$ ipython --no-banner

In [1]: import numpy as np

In [2]: from numpy import linalg as LA

In [3]: np.set_printoptions(suppress=True, linewidth=140)

In [4]: u = np.array([-1, -3, -2, 0])

In [5]: g = np.array([1, -1, 2, -2, -1])

In [6]: feats = u[:, None] + g[None, :]

In [7]: print(feats)
[[ 0 -2  1 -3 -2]
 [-2 -4 -1 -5 -4]
 [-1 -3  0 -4 -3]
 [ 1 -1  2 -2 -1]]

In [8]: u, g = feats[2], feats[3]

In [9]: print(u @ u)
35

In [10]: print(u @ g)
13

In [11]: p = (u @ g) / (u @ u) * u

In [12]: print(p.round(3))
[-0.371 -1.114  0.    -1.486 -1.114]

In [13]: mat = np.loadtxt("block3.csv", delimiter=",")

In [14]: print(mat.round(3))
[[ -4.068  -8.571 -11.419   4.563]
 [  5.58   -5.249  -1.405 -15.633]
 [ -6.458 -11.61    9.969   2.149]
 [ 15.545  -6.463  -1.187   9.35 ]]

In [15]: print(np.round((mat - mat.T) / 2, 3))
[[ 0.    -7.076 -2.481 -5.491]
 [ 7.076  0.     5.103 -4.585]
 [ 2.481 -5.103  0.     1.668]
 [ 5.491  4.585 -1.668  0.   ]]

In [16]: print(np.allclose(mat, mat.T))
False

In [17]: print(round(float(LA.det(mat)), 3))
85030.56

In [18]: print(np.round(np.sort(np.abs(LA.eigvals(mat))), 3))
[16.231 16.231 17.966 17.966]

In [19]: print(np.allclose(mat @ mat.T, mat.T @ mat))
False

In [20]: th = np.deg2rad(45)

In [21]: X = np.eye(4)

In [22]: X[np.ix_([0, 3], [0, 3])] = [[np.cos(th), -np.sin(th)], [np.sin(th), np.cos(th)]]

In [23]: print(X.round(3))
[[ 0.707  0.     0.    -0.707]
 [ 0.     1.     0.     0.   ]
 [ 0.     0.     1.     0.   ]
 [ 0.707  0.     0.     0.707]]

In [24]: u = np.array([0, 2, 0, 0])

In [25]: Y = X + np.outer(u, np.eye(4)[2])

In [26]: print(Y.round(3))
[[ 0.707  0.     0.    -0.707]
 [ 0.     1.     2.     0.   ]
 [ 0.     0.     1.     0.   ]
 [ 0.707  0.     0.     0.707]]

In [27]: print(round(LA.det(Y) / LA.det(X), 3), round(float(1 + LA.solve(X, u)[2]), 3))
1.0 1.0

In [28]: print(LA.matrix_rank(Y - X))
1

In [29]: x = np.array([1, 1, 1, 1])

In [30]: print((Y @ x).argmax())
1

In [31]: print(np.round((Y * x).sum(axis=1), 3) + 0)
[0.    3.    1.    1.414]

In [32]: print(np.round(np.einsum("ij,j->i", Y, x), 3) + 0)
[0.    3.    1.    1.414]

In [33]: print(np.sign((Y @ x).round(6)))
[0. 1. 1. 1.]

In [34]: print(np.round(Y @ np.ones(4), 3) + 0)
[0.    3.    1.    1.414]

In [35]: print(X[:, 2] @ X[:, 0])
0.0

In [36]: print(np.round(LA.pinv(X), 3))
[[ 0.707  0.     0.     0.707]
 [ 0.     1.     0.     0.   ]
 [ 0.     0.     1.     0.   ]
 [-0.707  0.     0.     0.707]]

In [37]: u = np.array([-5, -2])

In [38]: print(np.round(np.cross(X[3, :3], X[2, :3]), 3))
[ 0.    -0.707  0.   ]

In [39]: print(np.round(np.polyval(u, X[3]), 3))
[-5.536 -2.    -2.    -5.536]

In [40]: print(np.round(np.array([np.convolve(row, u, "same") for row in X]), 3))
[[-3.536 -1.414  0.     3.536]
 [ 0.    -5.    -2.     0.   ]
 [ 0.     0.    -5.    -2.   ]
 [-3.536 -1.414  0.    -3.536]]

In [41]: print(np.round(np.convolve(X[3], u), 3))
[-3.536 -1.414  0.    -3.536 -1.414]

In [42]: Y = np.array([[-0.3], [-0.6], [-0.6]])

In [43]: C = np.array([[0.0, -0.1, -1.9]])

In [44]: K = Y @ C

In [45]: print(K)
[[0.   0.03 0.57]
 [0.   0.06 1.14]
 [0.   0.06 1.14]]

In [46]: hat = np.triu(np.array([[-1, -3, 3], [0, -1, 2], [-2, -3, -3]]), 1) + np.eye(3)

In [47]: Y = hat @ K @ LA.inv(hat)

In [48]: print(np.poly(Y))
[ 1.  -1.2  0.   0. ]

In [49]: print(Y)
[[0.   0.03 0.51]
 [0.   0.18 3.06]
 [0.   0.06 1.02]]

In [50]: print(LA.matrix_rank(Y))
1

In [51]: print(np.trace(Y), np.trace(K))
1.2 1.2
